$ python3 -q
>>> import numpy as np
>>> import numpy.linalg as la
>>> np.set_printoptions(precision=2, suppress=True, linewidth=120, sign=" ")
>>> def tidy(a):
...     return np.round(a, 2) + 0
... 
>>> J = np.tanh(np.array([[0.5, 0.0, 0.9],
...     [-1.3, 0.1, -0.4],
...     [-1.0, 1.3, -0.6],
...     [0.1, -1.4, 1.0],
...     [1.2, -0.9, 2.0],
...     [-0.1, -0.5, -0.6],
...     [-1.4, -0.1, -0.5],
...     [0.0, 1.2, 0.1],
...     [2.9, -0.6, 0.6],
...     [0.8, 0.3, 1.3],
...     [0.6, -0.9, 0.6],
...     [0.1, 0.0, 0.1],
...     [0.4, 1.2, -0.7],
...     [-0.5, 0.5, 1.6],
...     [1.7, -0.2, 0.1],
...     [0.6, -1.4, -0.2],
...     [-1.3, -0.3, 0.8],
...     [0.9, 0.6, 0.2],
...     [-0.9, 0.0, -1.2],
...     [0.1, 0.3, -1.6],
...     [0.9, -0.5, -0.1],
...     [-2.3, 0.3, 0.2],
...     [-1.8, -0.3, -0.2],
...     [0.0, -0.9, -0.7]]) @ np.array([[0.7, 0.8, -0.1, -0.4],
...     [0.5, 0.2, -1.0, 0.6],
...     [-0.2, 0.6, 1.5, -1.2]]))
>>> print(tidy(J))
[[ 0.17  0.74  0.86 -0.86]
 [-0.65 -0.85 -0.52  0.79]
 [ 0.07 -0.72 -0.97  0.96]
 [-0.68  0.38  0.99 -0.97]
 [-0.01  0.96  1.   -1.  ]
 [-0.2  -0.49 -0.37  0.43]
 [-0.73 -0.89 -0.47  0.8 ]
 [ 0.52  0.29 -0.78  0.54]
 [ 0.92  0.99  0.84 -0.98]
 [ 0.42  0.9   0.92 -0.94]
 [-0.15  0.58  0.94 -0.91]
 [ 0.05  0.14  0.14 -0.16]
 [ 0.77  0.14 -0.98  0.89]
 [-0.4   0.58  0.96 -0.89]
 [ 0.79  0.88  0.18 -0.73]
 [-0.24  0.08  0.78 -0.69]
 [-0.84 -0.55  0.93 -0.55]
 [ 0.71  0.74 -0.37 -0.24]
 [-0.37 -0.89 -0.94  0.95]
 [ 0.49 -0.68 -0.99  0.97]
 [ 0.38  0.51  0.25 -0.49]
 [-0.91 -0.93  0.23  0.7 ]
 [-0.88 -0.92  0.18  0.65]
 [-0.3  -0.54 -0.15  0.29]]
>>> Xc = J - J.mean(axis=0)
>>> V = la.svd(Xc)[2][:2]
>>> B = Xc - Xc @ V.T @ V
>>> print(tidy((Xc @ V.T).std(axis=0)))
[ 1.17  0.7 ]
>>> print(tidy(B.std(axis=0)))
[ 0.1   0.1   0.09  0.09]
>>> print(tidy(la.norm(B) / la.norm(Xc)))
0.14
>>> u = np.array([-4, 8, -8])
>>> print(tidy(np.polyval(u, J[9])))
[ -5.34  -4.04  -4.03 -18.98]
>>> print(tidy(np.convolve(J[9], u)))
[ -1.69  -0.23   0.17   3.87 -14.82   7.48]
>>> print(tidy(np.correlate(J[9], J[15], "full")))
[-0.29 -0.29  0.11  1.33 -0.87 -0.29  0.22]
>>> q, V = la.qr(J[:, :1])[0], la.qr(J[:, 1:])[0]
>>> sv = la.svd(q.T @ V, compute_uv=False)
>>> print(tidy(sv))
[ 0.92]
>>> Xc = J - J.mean(axis=1)
Traceback (most recent call last):
  File "<python-input-19>", line 1, in <module>
    Xc = J - J.mean(axis=1)
         ~~^~~~~~~~~~~~~~~~
ValueError: operands could not be broadcast together with shapes (24,4) (24,) 
>>> Xc = J - J.mean(axis=0)
>>> left, sv, Vt = la.svd(Xc, full_matrices=False)
>>> print(np.abs(Vt[0]).argmax())
3
>>> print(tidy(Xc.mean(axis=0)))
[ 0.  0.  0.  0.]
>>> print(tidy((sv ** 2).sum() ** 2 / (sv ** 4).sum()))
1.7
>>> print(tidy(np.abs(Vt[-1])))
[ 0.01  0.39  0.52  0.76]
>>> print(la.matrix_rank(Xc))
4
>>> print(np.searchsorted(np.cumsum(sv ** 2) / (sv ** 2).sum(), 0.9) + 1)
2
>>> print(tidy(sv))
[ 5.75  3.45  0.74  0.56]
>>> W0 = np.load("layer12.npy")
>>> print(tidy(W0))
[[ 0.83  0.63 -1.01 -1.16 -0.74]
 [ 0.5   1.34 -0.09  0.3   1.36]
 [ 1.58 -1.03 -0.22  0.57  0.3 ]
 [ 0.5   0.86  0.63  1.06 -1.22]
 [ 0.58  0.    1.59 -1.06  0.13]]
>>> print(tidy(la.pinv(W0)))
[[ 0.21  0.12  0.39  0.12  0.15]
 [ 0.16  0.34 -0.26  0.22  0.  ]
 [-0.25 -0.02 -0.06  0.16  0.4 ]
 [-0.29  0.08  0.14  0.27 -0.26]
 [-0.18  0.34  0.07 -0.31  0.03]]
>>> print(tidy(la.svd(W0, compute_uv=False)))
[ 2.  2.  2.  2.  2.]
>>> x = np.array([0, 5, 0, 2, 5])
>>> h = np.maximum(W0 @ x, 0)
>>> print(tidy(W0 * (h > 1e-9)[:, None]))
[[ 0.    0.    0.    0.    0.  ]
 [ 0.5   1.34 -0.09  0.3   1.36]
 [ 0.    0.    0.    0.    0.  ]
 [ 0.5   0.86  0.63  1.06 -1.22]
 [ 0.    0.    0.    0.    0.  ]]
>>> print(tidy(h))
[  0.    14.12   0.     0.31   0.  ]
>>> print(tidy(np.maximum(W0 @ (3 * x), 0)))
[  0.    42.35   0.     0.93   0.  ]
>>> print(tidy(np.maximum(W0 @ x, 0) - np.maximum(-W0 @ x, 0)))
[-2.84 14.12 -2.52  0.31 -1.48]
>>> F = np.loadtxt("block16.csv", delimiter=",")
>>> print(F)
[[ 1.  0.  0.]
 [ 0.  1.  0.]
 [ 0.  0.  1.]]
>>> vals, V = la.eigh(F)
>>> x = np.array([1, 3, 1])
>>> print(np.abs(F).sum(axis=1).max(), np.abs(vals).max())
1.0 1.0
>>> print(x @ F @ x)
11.0
>>> print(tidy(np.sort(np.abs(la.eigvals(F)))[::-1]))
[ 1.  1.  1.]
>>> print(tidy(la.matrix_power(F, 2)))
[[ 1.  0.  0.]
 [ 0.  1.  0.]
 [ 0.  0.  1.]]
>>> p = np.eye(3)[0]
>>> for _ in range(5):
...     p = p @ F
...     print(p.round(2))
... 
[ 1.  0.  0.]
[ 1.  0.  0.]
[ 1.  0.  0.]
[ 1.  0.  0.]
[ 1.  0.  0.]
>>> vals, V = la.eig(F)
>>> print(np.prod(vals))
1.0
>>> print(tidy(np.sort(la.eigvals(la.inv(F)))))
[ 1.  1.  1.]
>>> print(tidy(np.sort(la.eigvals(F @ F))))
[ 1.  1.  1.]
>>> print(F @ V[:, 0] - vals[0] * V[:, 0])
[ 0.  0.  0.]
>>> rng = np.random.default_rng(3983)
>>> lab = rng.permutation(4)
>>> B = J[:, lab] * rng.choice([-1, 1], 4)
>>> print(tidy(B))
[[-0.86 -0.86 -0.74 -0.17]
 [ 0.52  0.79  0.85  0.65]
 [ 0.97  0.96  0.72 -0.07]
 [-0.99 -0.97 -0.38  0.68]
 [-1.   -1.   -0.96  0.01]
 [ 0.37  0.43  0.49  0.2 ]
 [ 0.47  0.8   0.89  0.73]
 [ 0.78  0.54 -0.29 -0.52]
 [-0.84 -0.98 -0.99 -0.92]
 [-0.92 -0.94 -0.9  -0.42]
 [-0.94 -0.91 -0.58  0.15]
 [-0.14 -0.16 -0.14 -0.05]
 [ 0.98  0.89 -0.14 -0.77]
 [-0.96 -0.89 -0.58  0.4 ]
 [-0.18 -0.73 -0.88 -0.79]
 [-0.78 -0.69 -0.08  0.24]
 [-0.93 -0.55  0.55  0.84]
 [ 0.37 -0.24 -0.74 -0.71]
 [ 0.94  0.95  0.89  0.37]
 [ 0.99  0.97  0.68 -0.49]
 [-0.25 -0.49 -0.51 -0.38]
 [-0.23  0.7   0.93  0.91]
 [-0.18  0.65  0.92  0.88]
 [ 0.15  0.29  0.54  0.3 ]]
>>> left, _, Vt = la.svd(J.T @ B)
>>> print(lab)
[ 2  3  1  0]
>>> feats = np.load("sample13.npy")
>>> print(feats)
[[ 0  0  1]
 [ 0  0  0]
 [ 1  0  0]]
>>> left, sv, Vt = la.svd(feats)
>>> print(np.argmax(sv[:-1] / (sv[1:] + 1e-6)) + 1)
2
>>> print(sv)
[ 1.  1.  0.]
>>> B = left[:, :2] @ np.diag(sv[:2]) @ Vt[:2]
>>> print(B)
[[ 0.  0.  1.]
 [ 0.  0.  0.]
 [ 1.  0.  0.]]
>>> print(la.matrix_rank(feats, rtol=0.05))
2
>>> print(np.abs(feats - B).max())
0.0
>>> def softmax(z):
...     e = np.exp(z - z.max(axis=-1, keepdims=True))
...     return e / e.sum(axis=-1, keepdims=True)
... 
>>> print(tidy(softmax(feats[2] + 4)))
[ 0.58  0.21  0.21]
>>> print(tidy(softmax(feats[2])))
[ 0.58  0.21  0.21]
>>> print(tidy(softmax(10 * feats[2])))
[ 1.  0.  0.]
>>> scores = feats @ feats.T / np.sqrt(3)
>>> print(tidy(softmax(scores + np.triu(np.full(scores.shape, -np.inf), 1))))
[[ 1.    0.    0.  ]
 [ 0.5   0.5   0.  ]
 [ 0.26  0.26  0.47]]
>>> print(softmax(scores).round(6).argmax(axis=1))
[ 0  0  2]
>>> x = np.array([1, 0, 0])
>>> print(feats @ np.ones(3))
[ 1.  0.  1.]
>>> print((feats @ x).argmax())
2
>>> print(feats @ np.eye(3)[2])
[ 1.  0.  0.]
>>> print(np.sign((feats @ x).round(6)))
[ 0  0  1]
>>> print((feats * x).sum(axis=1))
[ 0  0  1]
>>> print(np.einsum("ij,j->i", feats, x))
[ 0  0  1]
>>> lab = rng.permutation(3)
>>> print(lab)
[ 2  1  0]
>>> B = feats[lab][:, lab]
>>> print(np.diag(B))
[ 0  0  0]
>>> print(tidy(la.det(B)), tidy(la.det(feats[lab])))
0.0 0.0
>>> print(np.einsum("ij,ji->", feats, feats))
2
>>> print(np.einsum("ii->", feats))
0
>>> print(tidy(la.det(feats.T)))
0.0
>>> E = np.array([[0.0, -1.22, -0.1, 0.72, 0.48],
...     [0.06, 0.63, -0.09, -0.27, -0.27],
...     [0.0, 2.44, 0.2, -1.44, -0.96]])
>>> left, sv, Vt = la.svd(E)
>>> V = Vt[:(sv > 1e-8).sum()]
>>> x = E[0] + 3 * E[1] + rng.integers(2) * np.eye(5)[1]
>>> print(tidy(x))
[ 0.18  1.67 -0.37 -0.09 -0.33]
>>> print(tidy(np.diag(V.T @ V)))
[ 0.11  0.72  0.6   0.42  0.15]
>>> print(np.allclose(V.T @ V @ x, x))
False
>>> print(tidy(V.T @ V))
[[ 0.11  0.08 -0.26  0.15 -0.07]
 [ 0.08  0.72 -0.13 -0.29 -0.31]
 [-0.26 -0.13  0.6  -0.37  0.15]
 [ 0.15 -0.29 -0.37  0.42  0.06]
 [-0.07 -0.31  0.15  0.06  0.15]]
>>> print(np.abs(np.diag(la.qr(E)[1])) > 1e-9)
[ True  True False]
>>> print(tidy(np.trace(la.pinv(E) @ E)))
2.0
>>> print(tidy(E @ la.pinv(E) @ E))
[[ 0.   -1.22 -0.1   0.72  0.48]
 [ 0.06  0.63 -0.09 -0.27 -0.27]
 [ 0.    2.44  0.2  -1.44 -0.96]]
>>> print(tidy(la.norm(E, 2) / la.norm(E)))
1.0
>>> X = np.loadtxt("mat.csv", delimiter=",")
>>> print(X)
[[ -9.19   8.09   3.45]
 [ -9.71   9.12   1.97]
 [ -8.77   8.04   2.28]
 [ -6.75   7.6    3.62]
 [ -9.67  10.69   3.42]
 [ -9.74   8.54   1.91]
 [ -9.2    8.69   2.62]
 [-10.3   10.41   3.85]
 [ -8.22   9.73   3.56]
 [ -8.73   8.91   3.43]
 [ -8.78   8.93   2.59]
 [ -9.36  11.07   3.39]
 [ -8.45   9.27   1.77]
 [ -7.46   7.23   0.62]
 [-11.8   10.47   2.8 ]
 [-10.37   9.64   1.84]
 [ -7.85  10.21   3.67]
 [ -9.27   9.78   3.07]
 [ -9.44   8.27   2.52]
 [ -8.11   8.28   2.32]
 [ -8.68   9.77   2.92]
 [ -8.09   7.12   4.15]
 [ -7.16   9.59   4.2 ]]
>>> B = np.c_[X[:, :1] @ np.array([[5]]), np.array([1, 2, 2, 0, 0, 3, 3, 2, 3, 3, 3, 0, 0, 2, 1, 0, 0, 0, 1, 1, 3, 1, 0])]
>>> print(tidy(B))
[[-45.95   1.  ]
 [-48.55   2.  ]
 [-43.85   2.  ]
 [-33.75   0.  ]
 [-48.35   0.  ]
 [-48.7    3.  ]
 [-46.     3.  ]
 [-51.5    2.  ]
 [-41.1    3.  ]
 [-43.65   3.  ]
 [-43.9    3.  ]
 [-46.8    0.  ]
 [-42.25   0.  ]
 [-37.3    2.  ]
 [-59.     1.  ]
 [-51.85   0.  ]
 [-39.25   0.  ]
 [-46.35   0.  ]
 [-47.2    1.  ]
 [-40.55   1.  ]
 [-43.4    3.  ]
 [-40.45   1.  ]
 [-35.8    0.  ]]
>>> print(tidy(la.norm(B - X @ la.lstsq(X, B)[0], axis=0)))
[ 0.    5.59]
>>> print(la.matrix_rank(np.c_[X, B]))
4
>>> print(tidy(la.lstsq(X, B[:, 0])[0]))
[ 5.  0.  0.]
>>> print(la.matrix_rank(B))
2
>>> x = np.array([-2, -9, 0])
>>> target = F @ x
>>> beta, lr = np.zeros(3), 1 / la.norm(F, 2) ** 2
>>> for i in range(6):
...     beta -= lr * F.T @ (F @ beta - target)
...     if i % 1 == 0: print(i, round(la.norm(F @ beta - target), 2))
... 
0 0.0
1 0.0
2 0.0
3 0.0
4 0.0
5 0.0
>>> print(tidy(la.cond(F)))
1.0
>>> x = np.array([-3, -3, 0])
>>> print(3 - la.matrix_rank(F - np.eye(3), tol=1e-8))
3
>>> print(tidy(la.det(F)))
1.0
>>> print(F.T @ (F @ x))
[-3. -3.  0.]
>>> print(tidy(la.inv(F)))
[[ 1.  0.  0.]
 [ 0.  1.  0.]
 [ 0.  0.  1.]]
>>> K = np.array([[3, 4, 5], [6, 7, 8], [9, 10, 11], [12, 13, 14]])
>>> print(K)
[[  3   4   5]
 [  6   7   8]
 [  9  10  11]
 [ 12  13  14]]
>>> print(np.allclose(K[:-1].T @ la.lstsq(K[:-1].T, K[-1])[0], K[-1]))
True
>>> print(tidy(np.trace(la.pinv(K) @ K)))
2.0
>>> try:
...     la.inv(K)
... except la.LinAlgError as e:
...     print(e)
... 
Last 2 dimensions of the array must be square
>>> print(la.lstsq(K[:-1].T, K[-1])[2])
2
>>> cov = W0.T @ W0
>>> print(tidy(cov))
[[ 4.  0.  0.  0.  0.]
 [ 0.  4.  0.  0.  0.]
 [ 0.  0.  4.  0.  0.]
 [ 0.  0.  0.  4.  0.]
 [ 0.  0.  0.  0.  4.]]
>>> print(np.diag(cov))
[ 4.  4.  4.  4.  4.]
>>> print(tidy(la.eigvalsh(cov)[::-1]))
[ 4.  4.  4.  4.  4.]
>>> print(np.allclose(cov, cov.T))
True
>>> print(la.matrix_rank(cov))
5
>>> m1 = np.loadtxt("test5.csv", delimiter=",")
>>> print(m1)
[[ 6.  1.]
 [ 1.  6.]]
>>> x = np.ones(2)
>>> for _ in range(5):
...     x = m1 @ x
...     x /= la.norm(x)
...     print(round(x @ m1 @ x, 2))
... 
7.0
7.0
7.0
7.0
7.0
>>> print(tidy(x))
[ 0.71  0.71]
>>> vals, V = la.eigh(m1)
>>> x = np.array([1, 2])
>>> print(x @ m1 @ x / (x @ x), vals[0], vals[-1])
6.8 5.0 7.0
>>> print(tidy(la.eigvalsh(m1[1:, 1:])))
[ 6.]
>>> print(tidy(V * np.abs(vals) @ V.T))
[[ 6.  1.]
 [ 1.  6.]]
>>> print((np.sign(V[:, -1].round(6)) == np.sign(V[0, -1].round(6))).astype(int))
[ 1  1]
>>> print(tidy(V * np.maximum(vals, 0) @ V.T))
[[ 6.  1.]
 [ 1.  6.]]
>>> print(tidy(V * np.sqrt(vals) @ V.T))
[[ 2.44  0.2 ]
 [ 0.2   2.44]]
